>>> import numpy as np
>>> import numpy.linalg as la
>>> np.set_printoptions(suppress=True, linewidth=100)
>>> B = np.array([[-1, 2, 3, -2], [5, -3, 5, 3], [-5, -1, 4, 3]])
>>> F = B.T @ B
>>> F
array([[ 51, -12,   2,   2],
       [-12,  14, -13, -16],
       [  2, -13,  50,  21],
       [  2, -16,  21,  22]])
>>> U, sigma, Vt = la.svd(F, full_matrices=False)
>>> (sigma > 1e-8).sum()
np.int64(3)
>>> np.round(Vt @ Vt.T, 1) + 0
array([[1., 0., 0., 0.],
       [0., 1., 0., 0.],
       [0., 0., 1., 0.],
       [0., 0., 0., 1.]])
>>> np.round(U.T @ U, 1) + 0
array([[1., 0., 0., 0.],
       [0., 1., 0., 0.],
       [0., 0., 1., 0.],
       [0., 0., 0., 1.]])
>>> np.round(np.cumsum(sigma ** 2) / np.sum(sigma ** 2), 1)
array([0.6, 1. , 1. , 1. ])
>>> np.round(sigma / sigma[0], 1) + 0
array([1. , 0.7, 0.2, 0. ])
>>> U.shape, sigma.shape, Vt.shape
((4, 4), (4,), (4, 4))
>>> np.round(la.eigvals(F), 1) + 0
array([70.5, 51. ,  0. , 15.4])
>>> round(la.det(F[::-1]), 1)
np.float64(-0.0)
>>> np.round(la.eigvals(F).sum().real, 1)
np.float64(137.0)
>>> ev, vecs = la.eigh(F)
>>> np.round(vecs.T @ vecs, 1) + 0
array([[1., 0., 0., 0.],
       [0., 1., 0., 0.],
       [0., 0., 1., 0.],
       [0., 0., 0., 1.]])
>>> np.round(la.svd(F, compute_uv=False), 1) + 0
array([70.5, 51. , 15.4,  0. ])
>>> np.round(vecs @ np.diag(ev) @ vecs.T, 1)
array([[ 51., -12.,   2.,   2.],
       [-12.,  14., -13., -16.],
       [  2., -13.,  50.,  21.],
       [  2., -16.,  21.,  22.]])
>>> ev.round(1) + 0
array([ 0. , 15.4, 51. , 70.5])
>>> K = np.load("w.npy")
>>> K
array([[-2.,  1.,  1.],
       [ 1., -2.,  1.],
       [ 1.,  1., -2.]])
>>> round(la.norm(K, "nuc"), 1)
np.float64(6.0)
>>> round(float(la.norm(K[2] - K[0])), 1)
4.2
>>> round(float(la.norm(K[2], 1)), 1), round(la.norm(K[2], np.inf), 1)
(4.0, np.float64(2.0))
>>> round(la.norm(K, 1), 1), round(float(la.norm(K, np.inf)), 1)
(np.float64(4.0), 4.0)
>>> round(float(la.eigvalsh(K).min()), 1)
-3.0
>>> np.all(la.eigvalsh(K) > 0)
np.False_
>>> la.matrix_rank(K, rtol=0.1)
np.int64(2)
>>> round(float(la.norm(K, 2) / la.norm(K)), 1)
0.7
>>> ev, vecs = la.eigh(K)
>>> ev.sum(), np.trace(K)
(np.float64(-6.0), np.float64(-6.0))
>>> np.round(la.eigvalsh(K + 3 * np.eye(3)), 1) + 0
array([0., 0., 3.])
>>> np.round(vecs @ np.diag(ev) @ vecs.T, 1)
array([[-2.,  1.,  1.],
       [ 1., -2.,  1.],
       [ 1.,  1., -2.]])
>>> np.round(la.svd(K, compute_uv=False), 1) + 0
array([3., 3., 0.])
>>> np.unique(ev.round(6) + 0, return_counts=True)[1]
array([2, 1])
>>> np.abs(vecs[:, -1]).round(6).argmax()
np.int64(0)
>>> u = np.array([-3, 3, 3, 1, -4])
>>> v = np.array([2, 3, 0, 1, 4])
>>> data = u[:, None] + v[None, :]
>>> data
array([[-1,  0, -3, -2,  1],
       [ 5,  6,  3,  4,  7],
       [ 5,  6,  3,  4,  7],
       [ 3,  4,  1,  2,  5],
       [-2, -1, -4, -3,  0]])
>>> ev, vecs = la.eigh(K)
>>> x = np.array([1, 1, 1])
>>> x @ K @ x
np.float64(0.0)
>>> np.round(la.eigvalsh(K[1:, 1:]), 1)
array([-3., -1.])
>>> np.round(vecs * np.maximum(ev, 0) @ vecs.T, 1) + 0
array([[0., 0., 0.],
       [0., 0., 0.],
       [0., 0., 0.]])
>>> x @ K @ x / (x @ x), ev[0], round(ev[-1], 1)
(np.float64(0.0), np.float64(-3.0), np.float64(0.0))
>>> np.abs(K).sum(axis=1).max(), np.abs(ev).max()
(np.float64(4.0), np.float64(3.0))
>>> J = np.array([[0, 1, 0, 0, 0],
...     [0, 0, 0, 1, 0],
...     [0, 0, 1, 0, 0],
...     [1, 0, 0, 0, 0],
...     [0, 0, 0, 0, 1]])
>>> np.round(la.norm(J, axis=0), 1)
array([1., 1., 1., 1., 1.])
>>> J.T @ J
array([[1, 0, 0, 0, 0],
       [0, 1, 0, 0, 0],
       [0, 0, 1, 0, 0],
       [0, 0, 0, 1, 0],
       [0, 0, 0, 0, 1]])
>>> np.round(la.svd(J, compute_uv=False), 1)
array([1., 1., 1., 1., 1.])
>>> M = np.load("test13.npy")
>>> M
array([[ 3, -2, -4],
       [ 3, -2, -4],
       [ 6,  1, -1]])
>>> rank = la.matrix_rank(M)
>>> rank
np.int64(2)
>>> N = la.svd(M)[2][rank:].T
>>> np.round(M @ N, 1) + 0
array([[0.],
       [0.],
       [0.]])
>>> [int(la.matrix_rank(M[:i])) for i in range(1, len(M) + 1)]
[1, 1, 2]
>>> np.round(N @ N.T, 1)
array([[ 0.1, -0.2,  0.1],
       [-0.2,  0.6, -0.4],
       [ 0.1, -0.4,  0.3]])
>>> np.round(N[:, 0] / N[np.abs(N[:, 0]).round(6).argmax(), 0], 1)
array([-0.3,  1. , -0.7])
>>> [int(la.matrix_rank(np.delete(M, i, axis=0))) for i in range(3)]
[2, 2, 1]
>>> np.allclose(M @ N, 0)
True
>>> N.shape
(3, 1)
